$ ipython --no-banner

In [1]: import numpy as np

In [2]: import numpy.linalg as la

In [3]: np.set_printoptions(precision=1, suppress=True, linewidth=100)

In [4]: X = np.load("mat.npy")

In [5]: X
Out[5]: 
array([[  8,   8,  13,   9,   4,   9,   6,  13,  10],
       [ -7,  -7,  -2,  -6, -11,  -6,  -9,  -2,  -5],
       [  8,   8,  13,   9,   4,   9,   6,  13,  10],
       [  8,   8,  13,   9,   4,   9,   6,  13,  10],
       [  7,   7,  12,   8,   3,   8,   5,  12,   9],
       [ -5,  -5,   0,  -4,  -9,  -4,  -7,   0,  -3],
       [ -4,  -4,   1,  -3,  -8,  -3,  -6,   1,  -2],
       [ -6,  -6,  -1,  -5, -10,  -5,  -8,  -1,  -4],
       [  1,   1,   6,   2,  -3,   2,  -1,   6,   3],
       [  5,   5,  10,   6,   1,   6,   3,  10,   7],
       [ -2,  -2,   3,  -1,  -6,  -1,  -4,   3,   0],
       [  0,   0,   5,   1,  -4,   1,  -2,   5,   2],
       [ -1,  -1,   4,   0,  -5,   0,  -3,   4,   1]])

In [6]: la.lstsq(X[:-1].T, X[-1])[2]
Out[6]: np.int32(2)

In [7]: np.round(X @ la.pinv(X) @ X, 1) + 0
Out[7]: 
array([[  8.,   8.,  13.,   9.,   4.,   9.,   6.,  13.,  10.],
       [ -7.,  -7.,  -2.,  -6., -11.,  -6.,  -9.,  -2.,  -5.],
       [  8.,   8.,  13.,   9.,   4.,   9.,   6.,  13.,  10.],
       [  8.,   8.,  13.,   9.,   4.,   9.,   6.,  13.,  10.],
       [  7.,   7.,  12.,   8.,   3.,   8.,   5.,  12.,   9.],
       [ -5.,  -5.,   0.,  -4.,  -9.,  -4.,  -7.,   0.,  -3.],
       [ -4.,  -4.,   1.,  -3.,  -8.,  -3.,  -6.,   1.,  -2.],
       [ -6.,  -6.,  -1.,  -5., -10.,  -5.,  -8.,  -1.,  -4.],
       [  1.,   1.,   6.,   2.,  -3.,   2.,  -1.,   6.,   3.],
       [  5.,   5.,  10.,   6.,   1.,   6.,   3.,  10.,   7.],
       [ -2.,  -2.,   3.,  -1.,  -6.,  -1.,  -4.,   3.,   0.],
       [  0.,   0.,   5.,   1.,  -4.,   1.,  -2.,   5.,   2.],
       [ -1.,  -1.,   4.,   0.,  -5.,   0.,  -3.,   4.,   1.]])

In [8]: rank = la.matrix_rank(X)

In [9]: rank
Out[9]: np.int64(2)

In [10]: N = la.svd(X)[2][rank:].T

In [11]: [int(la.matrix_rank(X[:, :j + 1])) for j in range(9)]
Out[11]: [1, 1, 2, 2, 2, 2, 2, 2, 2]

In [12]: np.allclose(X @ N, 0)
Out[12]: True

In [13]: [int(la.matrix_rank(X[:i])) for i in range(1, len(X) + 1)]
Out[13]: [1, 2, 2, 2, 2, 2, 2, 2, 2, 2, 2, 2, 2]

In [14]: T = np.stack([X, 2 * X, X[::-1]])

In [15]: la.matrix_rank(T)
Out[15]: array([2, 2, 2])

In [16]: np.einsum("bij,cij->bc", T, T)
Out[16]: 
array([[ 4762,  9524,  2278],
       [ 9524, 19048,  4556],
       [ 2278,  4556,  4762]])

In [17]: (T @ X.T).shape
Out[17]: (3, 13, 13)

In [18]: T.sum(axis=0)
Out[18]: 
array([[ 23,  23,  43,  27,   7,  27,  15,  43,  31],
       [-21, -21,  -1, -17, -37, -17, -29,  -1, -13],
       [ 22,  22,  42,  26,   6,  26,  14,  42,  30],
       [ 29,  29,  49,  33,  13,  33,  21,  49,  37],
       [ 22,  22,  42,  26,   6,  26,  14,  42,  30],
       [-21, -21,  -1, -17, -37, -17, -29,  -1, -13],
       [-16, -16,   4, -12, -32, -12, -24,   4,  -8],
       [-23, -23,  -3, -19, -39, -19, -31,  -3, -15],
       [ 10,  10,  30,  14,  -6,  14,   2,  30,  18],
       [ 23,  23,  43,  27,   7,  27,  15,  43,  31],
       [  2,   2,  22,   6, -14,   6,  -6,  22,  10],
       [ -7,  -7,  13,  -3, -23,  -3, -15,  13,   1],
       [  5,   5,  25,   9, -11,   9,  -3,  25,  13]])

In [19]: la.matrix_rank(T.reshape(3, -1))
Out[19]: np.int64(2)

In [20]: J = np.loadtxt("layer10.csv", delimiter=",")

In [21]: J
Out[21]: 
array([[  9.8,  -1.1,   3. ,  16.5,  20.9,   1.2, -14.2,  17.9,  18.9,   0.5,  -1.4,   0.5,  -0.5,
         10.2,   0.2],
       [  5.1,   0.4,   0. ,  10.5,  12.2,   1.6,  -6.9,   8.2,  10.8,  -0.2,  -0.6,   0.1,   0.5,
          4.8,   0.5],
       [  6.7,  -0.6,   2.2,  10.7,  12.8,   1. ,  -9.6,  11.3,  11.3,   0. ,  -1.2,  -0.5,  -0.2,
          6.7,   0.9],
       [  3.6,  -0.4,   1.7,   2.7,   4.6,  -0.4,  -3.9,   4.8,   3.4,   1. ,  -0.2,  -0.4,  -0.7,
          3.4,   0.7],
       [  3.2, -13.6,   8.1,   8.8,   8.6,  -6.3, -10.9,  24.5,   9.5,   5.4,  -4.1,   4.2,  -2.4,
          9.4,  -2.4],
       [  4.6,  -2.8,   0.8,  14.5,  16.1,   0.7, -10.4,  14.7,  16.9,   0.6,  -0.7,   1.9,   0.5,
          4.7,  -1. ],
       [  3.7,   3. ,  -1.7,  11. ,  13.2,   3.3,  -6.2,   4.3,  12.7,  -1.6,   0.4,  -0.5,   1.6,
          2.3,   0.5],
       [  5. ,   6. ,  -5.1,  19. ,  21.8,   6.6,  -8.8,   5.2,  22. ,  -3.8,   0.9,  -0.5,   2.7,
          1. ,   0.6],
       [ -0.5, -10.1,   1.7,  16.3,  16.1,  -2.5,  -9.5,  18.8,  18.5,   2.7,  -2. ,   5.1,   0.4,
          1.9,  -4.2],
       [  2.9,  -2. ,   1.9,   1.4,   1.9,  -0.7,  -3.7,   5.4,   1. ,   1. ,  -1.3,   0.3,  -0.8,
          3.9,   0.4],
       [ -4.4, -11.7,   1.1,  14.6,  12.9,  -2.9,  -7.2,  17.4,  16.8,   3.1,  -2.5,   6.2,   1. ,
         -1.6,  -4.6],
       [ -3.6,  -7.9,  -1.7,  22.1,  22.3,   0. ,  -9.6,  17.5,  26.2,   0.8,  -1.2,   5.9,   2.5,
         -2.8,  -5.3],
       [  3.4,   4.6,  -4. ,  12. ,  14. ,   5.2,  -5.2,   1.4,  13.8,  -2.9,   0.9,  -1. ,   2.6,
         -0.4,   0. ],
       [  2.5,  -4.9,   1.6,  10.4,  11.3,  -1. ,  -7.4,  12.3,  11.9,   1.5,  -1.3,   1.7,  -0.4,
          3.5,  -1.2],
       [ -1.7,  -6.5,   1.2,   9.2,   8.8,  -1.8,  -5.2,  11.1,  10.9,   2.4,  -1.2,   3.6,   0.5,
          0.7,  -2.3],
       [ -8.6,  -3.6,  -6.5,  16.8,  14.7,   2.1,  -2.2,   3.3,  20.3,  -1. ,   0.2,   4.9,   3.6,
        -10.5,  -4.9],
       [ -0.4,  -8.7,   2.4,  12.9,  12.4,  -1.8,  -8.4,  16.3,  14.9,   2.6,  -2. ,   4.1,  -0.3,
          2.1,  -2.9],
       [ 10.2,  -4.4,   4.8,  15.8,  20.1,  -0.1, -15.4,  22.5,  17.2,   2.3,  -2.1,   0.8,  -1.8,
         12.6,   0.6],
       [  0.1,  -9. ,   2. ,  13.2,  13. ,  -2.4,  -8.4,  16.5,  14.7,   2.3,  -2.4,   4.3,   0.1,
          2.8,  -3.4],
       [  8.4,  -2.2,   1.6,  19.4,  22.3,   2.5, -14.5,  17.4,  21.8,  -0.1,  -1. ,   1.3,   1. ,
          8.5,  -0.4],
       [  4.7,  -8.2,   5. ,  10.4,  12.2,  -2.5, -10.8,  18.3,  11.7,   2.8,  -2.3,   2.6,  -1.9,
          8.2,  -0.5],
       [ -8.9,   0.9, -10.3,  20.3,  19.1,   6.1,  -2.2,  -2.1,  25.3,  -3.7,   1.4,   4. ,   7. ,
        -13.4,  -5. ],
       [  6.7, -11.4,   8.3,  10.4,  11.7,  -4.7, -13.5,  25.6,  10.8,   4.9,  -3.4,   2.4,  -3.5,
         12. ,  -0.6],
       [-10.5,  -8.9,  -4.7,  20. ,  16.8,   0.4,  -4.8,  10.2,  23.4,   0.9,  -1.1,   7. ,   3.3,
         -9.8,  -6.2],
       [  4.5,  -8.4,   5.8,   5.7,   6.8,  -4.1,  -8.9,  17.9,   5.6,   3.3,  -2.1,   2.1,  -2.7,
          8.5,  -0.8],
       [ -1.7,   5.3,  -7.2,  11.3,  12.1,   5.2,  -2. ,  -3.4,  14.1,  -3.9,   1.5,   0.3,   3.5,
         -5.9,  -1. ],
       [  6. , -12.3,   9.3,   9. ,   9.9,  -5.8, -12.5,  26. ,   8.6,   5.2,  -3.8,   2.9,  -3. ,
         12.5,  -0.7],
       [-11.7,  -3.4,  -8. ,  14.1,   9.8,   1.7,   1.8,  -1.3,  17.1,  -1.4,   0.5,   5.2,   4.5,
        -14.2,  -5.6],
       [ -1.1,  -9.5,   3.6,  11.4,  10.7,  -3.4,  -8.1,  17.6,  12.3,   2.9,  -2.3,   4.5,  -0.5,
          2. ,  -3. ],
       [  5.2,  -7.4,   2.8,  20. ,  22.4,  -0.5, -14.2,  22.4,  22.5,   2.3,  -2.1,   3.2,   0.1,
          7.1,  -2.1],
       [  0.6, -12. ,   4.4,  15. ,  14.3,  -3.7, -10.5,  22. ,  17.3,   3.7,  -2.4,   5.1,  -0.9,
          4.5,  -3.5],
       [-10.4, -12.1,  -1.9,  11.7,   7.9,  -3.2,  -1.4,  10.1,  14.2,   2.8,  -2. ,   7.6,   2. ,
         -8.3,  -6.3],
       [  0. , -16.1,   5.7,  14.7,  14.6,  -6.3, -12.1,  26.5,  17. ,   4.9,  -3.6,   6.5,  -0.7,
          5.3,  -4.7],
       [ 12.7,  -7.8,  10.6,   6.4,  10.3,  -4.4, -14.2,  25.2,   5.4,   4.8,  -4.3,  -0.2,  -4.5,
         17.8,   1.9],
       [-11.1,  -6.8,  -5.7,  15.6,  12.7,   0.7,  -1.5,   4.7,  19.3,  -0.7,  -0.3,   6.4,   3.5,
        -11.7,  -6.6],
       [ -0.4, -15.8,   5.7,  14.5,  14.8,  -5.6, -11.9,  26.7,  16.7,   4.7,  -4.1,   6.2,  -0.8,
          5.3,  -4.7],
       [-11.9,  -9.1,  -2. ,   4.4,   0.9,  -3.3,   3.5,   2.7,   6.4,   1.9,  -0.8,   6.1,   2.2,
        -10. ,  -5.3],
       [ -2.6, -16.4,   5.8,  12.6,  11.6,  -6.3,  -9.4,  24.4,  14.7,   5.1,  -3.8,   6.6,  -1.4,
          3.6,  -3.9],
       [ -7.3,  -9.3,  -0.6,  10.1,   7.9,  -2.9,  -1.9,   9.1,  12. ,   2. ,  -1. ,   5.5,   0.6,
         -4.7,  -3.8],
       [  0.3,   4.3,  -7. ,  16.3,  17.3,   6.4,  -5.1,   0.4,  20.1,  -3.8,   1.3,   0.9,   4.5,
         -4.3,  -1.8]])

In [22]: np.count_nonzero(J)
Out[22]: np.int64(595)

In [23]: J.shape
Out[23]: (40, 15)

In [24]: J.mean(axis=0)
Out[24]: array([ 0.3, -6. ,  0.9, 12.8, 13.1, -0.8, -7.7, 13.3, 14.7,  1.4, -1.4,  3.2,  0.5,  1.7, -2.3])

In [25]: np.unravel_index(np.abs(J).argmax(), J.shape)
Out[25]: (np.int64(35), np.int64(7))

In [26]: cov = np.cov(J, rowvar=False)

In [27]: J.std(axis=0)
Out[27]: array([6.4, 6. , 5. , 4.7, 5.2, 3.6, 4.6, 8.9, 5.8, 2.6, 1.6, 2.6, 2.4, 7.6, 2.4])

In [28]: np.polyfit(J[:, 13], J[:, 0], 1)
Out[28]: array([ 0.8, -1. ])

In [29]: arr = np.loadtxt("m.csv", delimiter=",")

In [30]: arr
Out[30]: 
array([[ -2.,  -2.,  -2.,  -1.,   0.,  -2.,   0.,  -2.,  -1.,   0.,  -1.,  -2.],
       [  6.,   6.,   6.,   3.,   0.,   6.,   0.,   6.,   3.,   0.,   3.,   6.],
       [ 10.,  10.,  10.,   5.,   0.,  10.,   0.,  10.,   5.,   0.,   5.,  10.],
       [ -4.,  -4.,  -4.,  -2.,   0.,  -4.,   0.,  -4.,  -2.,   0.,  -2.,  -4.],
       [  8.,   8.,   8.,   4.,   0.,   8.,   0.,   8.,   4.,   0.,   4.,   8.],
       [  0.,   0.,   0.,   0.,   0.,   0.,   0.,   0.,   0.,   0.,   0.,   0.],
       [ 10.,  10.,  10.,   5.,   0.,  10.,   0.,  10.,   5.,   0.,   5.,  10.],
       [-10., -10., -10.,  -5.,   0., -10.,   0., -10.,  -5.,   0.,  -5., -10.],
       [ -2.,  -2.,  -2.,  -1.,   0.,  -2.,   0.,  -2.,  -1.,   0.,  -1.,  -2.],
       [  2.,   2.,   2.,   1.,   0.,   2.,   0.,   2.,   1.,   0.,   1.,   2.]])

In [31]: # rows 2 and 6 are equal

In [32]: Uu, s, Vh = la.svd(arr)

In [33]: np.argmax(s[:-1] / (s[1:] + 1e-6)) + 1
Out[33]: np.int64(1)

In [34]: Y = Uu[:, :1] @ np.diag(s[:1]) @ Vh[:1]

In [35]: la.matrix_rank(Y)
Out[35]: np.int64(1)

In [36]: Uu, s, Vh = la.svd(arr, full_matrices=False)

In [37]: np.round(Uu.T @ Uu, 1) + 0
Out[37]: 
array([[1., 0., 0., 0., 0., 0., 0., 0., 0., 0.],
       [0., 1., 0., 0., 0., 0., 0., 0., 0., 0.],
       [0., 0., 1., 0., 0., 0., 0., 0., 0., 0.],
       [0., 0., 0., 1., 0., 0., 0., 0., 0., 0.],
       [0., 0., 0., 0., 1., 0., 0., 0., 0., 0.],
       [0., 0., 0., 0., 0., 1., 0., 0., 0., 0.],
       [0., 0., 0., 0., 0., 0., 1., 0., 0., 0.],
       [0., 0., 0., 0., 0., 0., 0., 1., 0., 0.],
       [0., 0., 0., 0., 0., 0., 0., 0., 1., 0.],
       [0., 0., 0., 0., 0., 0., 0., 0., 0., 1.]])

In [38]: np.abs(Vh[0])
Out[38]: array([0.4, 0.4, 0.4, 0.2, 0. , 0.4, 0. , 0.4, 0.2, 0. , 0.2, 0.4])

In [39]: round(float(np.sqrt((s ** 2).sum())), 1), round(float(la.norm(arr)), 1)
Out[39]: (53.7, 53.7)

In [40]: np.round(s / s[0], 1) + 0
Out[40]: array([1., 0., 0., 0., 0., 0., 0., 0., 0., 0.])

In [41]: x = np.array([0, 3, 0, 1, 3, 3, 2, 3, 0, 0, 1, 2])

In [42]: a = np.maximum(arr @ x, 0)

In [43]: a
Out[43]: array([  0.,  72., 120.,   0.,  96.,   0., 120.,   0.,   0.,  24.])

In [44]: np.maximum(arr @ x, 0) - np.maximum(-arr @ x, 0)
Out[44]: array([ -24.,   72.,  120.,  -48.,   96.,    0.,  120., -120.,  -24.,   24.])

In [45]: arr * (a > 1e-9)[:, None]
Out[45]: 
array([[-0., -0., -0., -0.,  0., -0.,  0., -0., -0.,  0., -0., -0.],
       [ 6.,  6.,  6.,  3.,  0.,  6.,  0.,  6.,  3.,  0.,  3.,  6.],
       [10., 10., 10.,  5.,  0., 10.,  0., 10.,  5.,  0.,  5., 10.],
       [-0., -0., -0., -0.,  0., -0.,  0., -0., -0.,  0., -0., -0.],
       [ 8.,  8.,  8.,  4.,  0.,  8.,  0.,  8.,  4.,  0.,  4.,  8.],
       [ 0.,  0.,  0.,  0.,  0.,  0.,  0.,  0.,  0.,  0.,  0.,  0.],
       [10., 10., 10.,  5.,  0., 10.,  0., 10.,  5.,  0.,  5., 10.],
       [-0., -0., -0., -0.,  0., -0.,  0., -0., -0.,  0., -0., -0.],
       [-0., -0., -0., -0.,  0., -0.,  0., -0., -0.,  0., -0., -0.],
       [ 2.,  2.,  2.,  1.,  0.,  2.,  0.,  2.,  1.,  0.,  1.,  2.]])

In [46]: np.unique(arr.round(6), axis=0).shape
Out[46]: (8, 12)

In [47]: la.lstsq(arr[:-1].T, arr[-1])[2]
Out[47]: np.int32(1)

In [48]: W1 = np.array([[0, 1, 0, -2, 2, 2],
    ...:     [2, -2, 2, 2, 0, 0],
    ...:     [1, -2, 2, 1, 2, 2],
    ...:     [0, 2, -1, 1, 0, -1],
    ...:     [1, 0, -2, 0, 1, 0],
    ...:     [-2, 2, -1, 1, 1, -2],
    ...:     [2, -1, -1, -2, 2, 1],
    ...:     [1, -1, -1, 0, 1, 0],
    ...:     [2, -1, 1, 2, 0, 2],
    ...:     [2, 1, 2, -1, 1, 2],
    ...:     [2, -2, -1, 2, 0, 0],
    ...:     [0, 0, -2, -2, 0, 0]])

In [49]: b = np.array([-4, -4, 5, -1, 2, 4])

In [50]: hid = np.maximum(arr @ W1 + b, 0)

In [51]: (hid > 0).mean(axis=0)
Out[51]: array([0.5, 0.4, 0.8, 0.5, 0.6, 0.6])

In [52]: (hid > 0).astype(int)
Out[52]: 
array([[0, 1, 1, 0, 0, 0],
       [1, 0, 1, 1, 1, 1],
       [1, 0, 0, 1, 1, 1],
       [0, 1, 1, 0, 0, 0],
       [1, 0, 1, 1, 1, 1],
       [0, 0, 1, 0, 1, 1],
       [1, 0, 0, 1, 1, 1],
       [0, 1, 1, 0, 0, 0],
       [0, 1, 1, 0, 0, 0],
       [1, 0, 1, 1, 1, 1]])

In [53]: la.matrix_rank(hid)
Out[53]: np.int64(5)

In [54]: W2 = np.array([[1, -3, -1],
    ...:     [-3, 1, 3],
    ...:     [3, 2, -3],
    ...:     [3, -3, -1],
    ...:     [-3, -1, -3],
    ...:     [3, 0, 0]])

In [55]: hid @ W2
Out[55]: 
array([[  15.,   13.,  -15.],
       [  11., -136., -154.],
       [   9., -242., -246.],
       [   3.,   20.,   -3.],
       [  10., -189., -200.],
       [  21.,    8.,  -21.],
       [   9., -242., -246.],
       [ -33.,   41.,   33.],
       [  15.,   13.,  -15.],
       [  13.,  -30.,  -62.]])

In [56]: W1 @ W2
Out[56]: 
array([[ -9,   5,  -1],
       [ 20, -10, -16],
       [ 16,  -6, -20],
       [ -9,  -3,   8],
       [ -8,  -8,   2],
       [-17,   2,   7],
       [ -7,  -5,  -6],
       [ -2,  -7,  -4],
       [ 20, -11, -10],
       [  5,   1,  -7],
       [ 11, -16,  -7],
       [-12,   2,   8]])
